>>> import numpy as np
>>> np.set_printoptions(suppress=True, linewidth=100)
>>> feats = np.loadtxt("block16.csv", delimiter=",")
>>> print(feats)
[[-1.1  0.6 -0.2  1.4]
 [ 1.6 -2.5  1.2  1.4]
 [ 7.   3.   3.  -8. ]
 [ 0.7 -0.2 -0.4  0. ]
 [ 0.2 -1.1 -0.5  1.1]
 [-0.7  0.3  1.   2.3]
 [ 0.6 -0.5  0.4 -0.6]
 [-0.6 -0.5 -1.  -1.3]
 [ 0.2 -0.5  0.3  1.1]
 [ 0.3  0.1  0.3 -0.1]
 [ 0.   0.1  1.6 -0.2]
 [-0.8  0.6 -0.1  0.5]
 [-0.4 -0.4  1.3 -1. ]
 [-0.8 -0.9  1.6 -0.7]
 [ 0.1  0.1 -0.7  0. ]
 [-0.6  0.9 -1.1 -2.3]
 [ 0.5  0.1  0.5 -2.1]
 [ 0.   1.2  0.5 -1.4]
 [ 0.2 -0.6  1.6  1.3]
 [-0.2 -1.8  0.6  0. ]]
>>> Q, V = np.linalg.qr(feats[:, :1])[0], np.linalg.qr(feats[:, 1:])[0]
>>> s = np.linalg.svd(Q.T @ V, compute_uv=False)
>>> print(np.round(np.degrees(np.arccos(s.clip(0, 1))), 2))
[34.98]
>>> print((s > 0.9).sum())
0
>>> Xs = (feats - feats.mean(axis=0)) / feats.std(axis=0)
>>> print(np.argwhere(np.abs(Xs) > 2))
[[1 1]
 [2 0]
 [2 1]
 [2 2]
 [2 3]]
>>> b = np.linalg.lstsq(np.delete(Xs, 1, axis=1), Xs[:, 1])[0]
>>> print(np.abs(b).argmax())
2
>>> print(b.round(2))
[-0.07 -0.06 -0.73]
>>> print(round(1 - np.var(Xs[:, 1] - np.delete(Xs, 1, axis=1) @ b), 2))
0.45
>>> Xs = feats - feats.mean(axis=0)
>>> V = np.linalg.svd(Xs)[2][:1]
>>> Y = Xs - Xs @ V.T @ V
>>> print(round(np.linalg.norm(Y) / np.linalg.norm(Xs), 2))
0.5
>>> print(np.round((Xs @ V.T).std(axis=0), 2))
[2.67]
>>> print(np.round(np.cov(Xs @ V.T, rowvar=False), 2))
7.49
>>> dist = np.linalg.norm(feats[:, None] - feats[None], axis=-1)
>>> print(dist[:5, :5].round(2))
[[ 0.    4.34 13.04  2.42  2.18]
 [ 4.34  0.   12.29  3.26  2.63]
 [13.04 12.29  0.   11.2  12.57]
 [ 2.42  3.26 11.2   0.    1.51]
 [ 2.18  2.63 12.57  1.51  0.  ]]
>>> print(dist.shape)
(20, 20)
>>> print(np.flatnonzero(dist[19] < dist.mean() / 2))
[19]
>>> print(dist.mean(axis=1).argmax())
2
>>> print((dist + 1e9 * np.eye(20)).round(6).argmin(axis=1))
[11 18 16 14  8  0  9 14  4  6 12  0 13 12  3  7 17 16  8 13]
>>> gram = np.cov(feats, rowvar=False)
>>> print(round(float(np.corrcoef(feats[:, 3], feats[:, 2])[0, 1]), 2))
-0.36
>>> print(np.round(np.polyfit(feats[:, 3], feats[:, 2], 1), 2))
[-0.17  0.42]
>>> print(gram.round(2))
[[ 2.89  0.87  1.02 -2.75]
 [ 0.87  1.3   0.19 -1.64]
 [ 1.02  0.19  1.07 -0.8 ]
 [-2.75 -1.64 -0.8   4.69]]
>>> print(np.round(np.corrcoef(feats.T), 2))
[[ 1.    0.45  0.58 -0.75]
 [ 0.45  1.    0.16 -0.66]
 [ 0.58  0.16  1.   -0.36]
 [-0.75 -0.66 -0.36  1.  ]]
>>> print(gram.shape)
(4, 4)
>>> Y = np.array([[1.8], [-0.9], [0.3], [-1.2]])
>>> W2 = np.array([[0.5, -0.9]])
>>> data = Y @ W2
>>> print(data)
[[ 0.9  -1.62]
 [-0.45  0.81]
 [ 0.15 -0.27]
 [-0.6   1.08]]
>>> r = np.linalg.matrix_rank(data)
>>> print(r)
1
>>> N = np.linalg.svd(data)[2][r:].T
>>> print(np.round(N[:, 0] / N[np.abs(N[:, 0]).round(6).argmax(), 0], 2))
[1.   0.56]
>>> print(np.round(data @ N, 2) + 0)
[[0.]
 [0.]
 [0.]
 [0.]]
>>> t = np.radians(120)
>>> R = np.eye(2)
>>> R[0, 0] = R[1, 1] = np.cos(t)
>>> R[0, 1], R[1, 0] = -np.sin(t), np.sin(t)
>>> print(R.round(2))
[[-0.5  -0.87]
 [ 0.87 -0.5 ]]
>>> Y = data @ R.T
>>> print(np.allclose(np.linalg.norm(data, axis=1), np.linalg.norm(Y, axis=1)))
True
>>> print(np.round(np.linalg.det(R), 2), np.round(np.trace(R), 2))
1.0 -1.0
>>> print(np.round(np.abs(Y - data).max(axis=0), 2))
[0.05 3.21]
>>> print(Y.round(2))
[[ 0.95  1.59]
 [-0.48 -0.79]
 [ 0.16  0.26]
 [-0.64 -1.06]]
